$ python -q
>>> import numpy as np
>>> from numpy import linalg as LA
>>> np.set_printoptions(suppress=True, linewidth=140)
>>> mat = np.load("test1.npy")
>>> print(mat)
[[ 6  0  0  0  0]
 [-5 -3  0  0  0]
 [-9  4 -3  0  0]
 [ 4 -8  9  1  0]
 [ 9 -8 -9 -4 -3]]
>>> # triangular
>>> evals, V = LA.eig(mat)
>>> print(np.round(np.sort(LA.eigvals(mat @ mat)), 3))
[ 1.  9.  9.  9. 36.]
>>> print(evals)
[-3.  1. -3. -3.  6.]
>>> X = np.load("arr.npy")
>>> print(X.round(3))
[[ 0.325 -0.065 -0.065 -0.325  0.325]
 [-0.065  0.013  0.013  0.065 -0.065]
 [-0.065  0.013  0.013  0.065 -0.065]
 [-0.325  0.065  0.065  0.325 -0.325]
 [ 0.325 -0.065 -0.065 -0.325  0.325]]
>>> # looks like rank 1
>>> vec = np.array([0, -3, -3, -3, 2])
>>> h = np.maximum(X @ vec, 0)
>>> print(np.round(np.maximum(X @ vec, 0) - np.maximum(-X @ vec, 0), 3))
[ 2.013 -0.403 -0.403 -2.013  2.013]
>>> print(np.round(X.T @ h, 3))
[ 1.307 -0.261 -0.261 -1.307  1.307]
>>> print(np.flatnonzero(h > 1e-9))
[0 4]
>>> print(h.round(3))
[2.013 0.    0.    0.    2.013]
>>> vec = np.array([-3, -2, 1, 0, -2])
>>> print(np.round(X @ vec, 3))
[-1.558  0.312  0.312  1.558 -1.558]
>>> print(np.round(LA.eigvalsh(2 * X - np.eye(5)), 3))
[-1. -1. -1. -1.  1.]
>>> print(np.round(np.eye(5) - X, 3))
[[ 0.675  0.065  0.065  0.325 -0.325]
 [ 0.065  0.987 -0.013 -0.065  0.065]
 [ 0.065 -0.013  0.987 -0.065  0.065]
 [ 0.325 -0.065 -0.065  0.675  0.325]
 [-0.325  0.065  0.065  0.325  0.675]]
>>> print(round(float(LA.det(2 * X)), 3), round(LA.det(X), 3))
0.0 0.0
>>> print(np.round(np.poly(X), 3) + 0)
[ 1. -1.  0.  0.  0.  0.]
>>> print(np.round(np.kron(np.eye(2, dtype=int), X), 3))
[[ 0.325 -0.065 -0.065 -0.325  0.325  0.    -0.    -0.    -0.     0.   ]
 [-0.065  0.013  0.013  0.065 -0.065 -0.     0.     0.     0.    -0.   ]
 [-0.065  0.013  0.013  0.065 -0.065 -0.     0.     0.     0.    -0.   ]
 [-0.325  0.065  0.065  0.325 -0.325 -0.     0.     0.     0.    -0.   ]
 [ 0.325 -0.065 -0.065 -0.325  0.325  0.    -0.    -0.    -0.     0.   ]
 [ 0.    -0.    -0.    -0.     0.     0.325 -0.065 -0.065 -0.325  0.325]
 [-0.     0.     0.     0.    -0.    -0.065  0.013  0.013  0.065 -0.065]
 [-0.     0.     0.     0.    -0.    -0.065  0.013  0.013  0.065 -0.065]
 [-0.     0.     0.     0.    -0.    -0.325  0.065  0.065  0.325 -0.325]
 [ 0.    -0.    -0.    -0.     0.     0.325 -0.065 -0.065 -0.325  0.325]]
>>> print(np.round(LA.eigvals(X).sum().real, 3))
1.0
>>> print(np.einsum("ij,ji->", X, X))
1.0
>>> print(np.einsum("ii->", X))
1.0
